In [1]: import numpy as np

In [2]: from numpy import linalg as LA

In [3]: np.set_printoptions(precision=3, suppress=True, linewidth=160)

In [4]: J = np.loadtxt("mat.csv", delimiter=",")

In [5]: print(J)
[[0. 2. 0.]
 [9. 2. 8.]
 [0. 2. 0.]
 [0. 2. 0.]
 [1. 2. 0.]
 [0. 2. 2.]
 [7. 2. 4.]
 [2. 2. 0.]
 [0. 2. 0.]
 [1. 2. 0.]
 [1. 2. 0.]
 [5. 2. 2.]
 [2. 2. 0.]
 [0. 2. 0.]
 [0. 2. 0.]
 [3. 2. 6.]
 [7. 2. 6.]
 [0. 2. 0.]
 [2. 2. 4.]
 [0. 2. 0.]
 [0. 2. 0.]
 [0. 2. 0.]
 [7. 2. 8.]]

In [6]: M2 = J / LA.norm(J, axis=1, keepdims=True)

In [7]: gram = M2 @ M2.T

In [8]: print(np.argwhere(np.triu(np.abs(gram) > 0.95, 1)))
[[ 0  2]
 [ 0  3]
 [ 0  8]
 [ 0 13]
 [ 0 14]
 [ 0 17]
 [ 0 19]
 [ 0 20]
 [ 0 21]
 [ 1  6]
 [ 1 16]
 [ 1 22]
 [ 2  3]
 [ 2  8]
 [ 2 13]
 [ 2 14]
 [ 2 17]
 [ 2 19]
 [ 2 20]
 [ 2 21]
 [ 3  8]
 [ 3 13]
 [ 3 14]
 [ 3 17]
 [ 3 19]
 [ 3 20]
 [ 3 21]
 [ 4  9]
 [ 4 10]
 [ 6 11]
 [ 6 16]
 [ 7 12]
 [ 8 13]
 [ 8 14]
 [ 8 17]
 [ 8 19]
 [ 8 20]
 [ 8 21]
 [ 9 10]
 [13 14]
 [13 17]
 [13 19]
 [13 20]
 [13 21]
 [14 17]
 [14 19]
 [14 20]
 [14 21]
 [15 18]
 [15 22]
 [16 22]
 [17 19]
 [17 20]
 [17 21]
 [19 20]
 [19 21]
 [20 21]]

In [9]: M2 = np.c_[J[:, :2] @ np.array([[3, 1], [2, 3]]), np.array([0, -1, -2, 0, 2, 0, 0, -1, 0, 1, 2, -2, -2, 2, -2, 1, -2, -2, 2, 0, 0, -1, 2])]

In [10]: print(M2)
[[ 4.  6.  0.]
 [31. 15. -1.]
 [ 4.  6. -2.]
 [ 4.  6.  0.]
 [ 7.  7.  2.]
 [ 4.  6.  0.]
 [25. 13.  0.]
 [10.  8. -1.]
 [ 4.  6.  0.]
 [ 7.  7.  1.]
 [ 7.  7.  2.]
 [19. 11. -2.]
 [10.  8. -2.]
 [ 4.  6.  2.]
 [ 4.  6. -2.]
 [13.  9.  1.]
 [25. 13. -2.]
 [ 4.  6. -2.]
 [10.  8.  2.]
 [ 4.  6.  0.]
 [ 4.  6.  0.]
 [ 4.  6. -1.]
 [25. 13.  2.]]

In [11]: print(np.round(LA.norm(M2 - J @ LA.lstsq(J, M2)[0], axis=0), 3) + 0)
[0.    0.    6.444]

In [12]: vec = np.array([-1, 3, -3])

In [13]: y = J @ vec

In [14]: print(np.round(LA.pinv(J) @ J, 3) + 0)
[[1. 0. 0.]
 [0. 1. 0.]
 [0. 0. 1.]]

In [15]: print(LA.solve(J.T @ J, J.T @ y))
[-1.  3. -3.]

In [16]: rng = np.random.default_rng(9067)

In [17]: y = y + 0.02 * rng.normal(size=23)

In [18]: print(y)
[  6.003 -27.      6.008   6.039   4.982  -0.001 -12.953   4.025   5.978   5.      5.025  -4.993   4.006   6.015   5.994 -15.014 -19.013   6.026  -8.018
   6.01    5.982   5.993 -24.971]

In [19]: beta, *_ = LA.lstsq(J, y)

In [20]: print(round(LA.norm(y - J @ beta), 3))
0.084

In [21]: Q, vecs = LA.qr(J[:, :2])[0], LA.qr(J[:, 2:])[0]

In [22]: sig = LA.svd(Q.T @ vecs, compute_uv=False)

In [23]: print((sig > 0.9).sum())
1

In [24]: print(np.round(LA.norm(Q @ Q.T - vecs @ vecs.T, 2), 3))
1.0

In [25]: vec = np.array([1, 1, 0])

In [26]: y = J @ vec

In [27]: beta, lr = np.zeros(3), 1 / LA.norm(J, 2) ** 2

In [28]: for i in range(30):
    ...:     beta -= lr * J.T @ (J @ beta - y)
    ...:     if i % 5 == 0: print(i, round(LA.norm(J @ beta - y), 3))
    ...: 
0 6.308
5 3.828
10 2.446
15 1.663
20 1.198
25 0.902

In [29]: print(beta)
[0.9   0.995 0.111]

In [30]: print(round(LA.cond(J), 3))
4.784

In [31]: M2 = np.array([[-3, 1, 1], [3, -1, 0], [-2, 3, 2]])

In [32]: arr = np.tril(M2)

In [33]: print(arr)
[[-3  0  0]
 [ 3 -1  0]
 [-2  3  2]]

In [34]: # triangular

In [35]: vals, vecs = LA.eig(arr)

In [36]: print(np.sort(LA.eigvals(arr @ arr)))
[1. 4. 9.]

In [37]: print(vals)
[ 2. -1. -3.]

In [38]: print(np.prod(vals))
6.0

In [39]: print(LA.svd(arr, compute_uv=False))
[5.339 2.707 0.415]

In [40]: print(LA.matrix_rank(arr))
3

In [41]: print(arr.sum(axis=1))
[-3  2  3]

In [42]: print(np.count_nonzero(arr))
6
